>>> import numpy as np
>>> import numpy.linalg as la
>>> np.set_printoptions(precision=2, suppress=True, linewidth=140, sign=" ")
>>> F = np.load("mat.npy")
>>> F
array([[-0.91,  0.87,  0.91],
       [-0.89,  0.83,  0.89],
       [-0.97,  0.95,  0.97],
       [ 0.81, -0.74, -0.81],
       [-0.4 ,  0.35,  0.4 ],
       [-0.69,  0.62,  0.69],
       [-0.95,  0.92,  0.95],
       [-0.75,  0.69,  0.75],
       [ 0.89, -0.83, -0.89],
       [-0.97,  0.95,  0.97],
       [-0.51,  0.45,  0.51],
       [ 0.89, -0.83, -0.89],
       [ 0.14, -0.12, -0.14],
       [-0.14,  0.12,  0.14],
       [-0.14,  0.12,  0.14],
       [-0.14,  0.12,  0.14],
       [ 0.89, -0.83, -0.89],
       [-0.85,  0.79,  0.85],
       [-0.85,  0.79,  0.85],
       [-0.95,  0.92,  0.95],
       [-0.51,  0.45,  0.51],
       [ 0.81, -0.74, -0.81],
       [ 0.51, -0.45, -0.51]])
>>> M2 = F / la.norm(F, axis=1, keepdims=True)
>>> C2 = M2 @ M2.T
>>> C2[13]
array([ 1.,  1.,  1., -1.,  1.,  1.,  1.,  1., -1.,  1.,  1., -1., -1.,  1.,  1.,  1., -1.,  1.,  1.,  1.,  1., -1., -1.])
>>> round(float(np.degrees(np.arccos(np.clip(C2[13, 22], -1, 1)))), 2)
179.26
>>> la.norm(M2, axis=1)
array([ 1.,  1.,  1.,  1.,  1.,  1.,  1.,  1.,  1.,  1.,  1.,  1.,  1.,  1.,  1.,  1.,  1.,  1.,  1.,  1.,  1.,  1.,  1.])
>>> C2 = np.cov(F, rowvar=False)
>>> round(float(np.corrcoef(F[:, 0], F[:, 2])[0, 1]), 2)
-1.0
>>> data = np.array([[-2, 0, 0, 0], [0, -3, 0, 0], [0, 0, -2, 0], [0, 0, 0, 3]])
>>> data @ data
array([[ 4,  0,  0,  0],
       [ 0,  9,  0,  0],
       [ 0,  0,  4,  0],
       [ 0,  0,  0,  9]])
>>> la.matrix_power(data, 3)
array([[ -8,   0,   0,   0],
       [  0, -27,   0,   0],
       [  0,   0,  -8,   0],
       [  0,   0,   0,  27]])
>>> (data + data.T) / 2
array([[-2.,  0.,  0.,  0.],
       [ 0., -3.,  0.,  0.],
       [ 0.,  0., -2.,  0.],
       [ 0.,  0.,  0.,  3.]])
>>> np.allclose(data, data.T)
True
>>> np.allclose(data @ data.T, data.T @ data)
True
>>> np.sort(np.abs(la.eigvals(data)))
array([ 2.,  2.,  3.,  3.])
>>> assert data == data.T
Traceback (most recent call last):
  File "<python-input-19>", line 1, in <module>
    assert data == data.T
           ^^^^^^^^^^^^^^
ValueError: The truth value of an array with more than one element is ambiguous. Use a.any() or a.all()
>>> (data - data.T) / 2
array([[ 0.,  0.,  0.,  0.],
       [ 0.,  0.,  0.,  0.],
       [ 0.,  0.,  0.,  0.],
       [ 0.,  0.,  0.,  0.]])
>>> np.trace(data)
np.int64(-4)
>>> evals, evecs = la.eigh(data)
>>> np.abs(evecs[:, -1]).round(6).argmax()
np.int64(3)
>>> evals
array([-3., -2., -2.,  3.])
>>> la.eigvalsh(data @ data)
array([ 4.,  4.,  9.,  9.])
>>> evecs @ np.diag(evals) @ evecs.T
array([[-2.,  0.,  0.,  0.],
       [ 0., -3.,  0.,  0.],
       [ 0.,  0., -2.,  0.],
       [ 0.,  0.,  0.,  3.]])
>>> evals.sum(), np.trace(data)
(np.float64(-4.0), np.int64(-4))
>>> np.abs(evecs[:, -1])
array([ 0.,  0.,  0.,  1.])
